In [1]: import numpy as np

In [2]: from numpy import linalg as LA

In [3]: np.set_printoptions(precision=2, suppress=True, linewidth=140, floatmode="fixed")

In [4]: rd = lambda a: np.round(a, 2) + 0

In [5]: K = np.array([[3, -2, -2], [-2, 1, -1], [3, 4, -2], [-3, 1, -5]])

In [6]: hat = K @ LA.solve(K.T @ K, K.T)

In [7]: rd(LA.eigvalsh(hat))
Out[7]: array([0.00, 1.00, 1.00, 1.00])

In [8]: np.allclose(hat @ hat, hat)
Out[8]: True

In [9]: rd(np.diag(hat))
Out[9]: array([0.91, 0.18, 1.00, 0.91])

In [10]: x = np.array([-5, -3, 5])

In [11]: rhs = K @ x

In [12]: rd(LA.pinv(K) @ K)
Out[12]: 
array([[1.00, 0.00, 0.00],
       [0.00, 1.00, 0.00],
       [0.00, 0.00, 1.00]])

In [13]: rng = np.random.default_rng(908708)

In [14]: rhs = rhs + 0.02 * rng.normal(size=4)

In [15]: rd(rhs)
Out[15]: array([-19.03,   1.96, -37.02, -12.98])

In [16]: coef, *_ = LA.lstsq(K, rhs)

In [17]: rd(LA.norm(rhs - K @ coef))
Out[17]: np.float64(0.05)

In [18]: coef.round()
Out[18]: array([-5.00, -3.00,  5.00])

In [19]: X = np.load("sample6.npy")

In [20]: X
Out[20]: 
array([[0.00, 2.00, 1.00, 0.00],
       [2.00, 0.00, 0.00, 0.00],
       [1.00, 0.00, 0.00, 0.00],
       [0.00, 0.00, 0.00, 0.00]])

In [21]: [round(float(LA.det(X[:i, :i])), 2) + 0 for i in range(1, 5)]
Out[21]: [0.0, -4.0, 0.0, 0.0]

In [22]: np.all(LA.eigvalsh(X) > 0)
Out[22]: np.False_

In [23]: rd(LA.norm(X, 2) / LA.norm(X))
Out[23]: np.float64(0.71)

In [24]: np.argsort(-LA.norm(X, axis=0).round(6), kind="stable")[:3]
Out[24]: array([0, 1, 2])
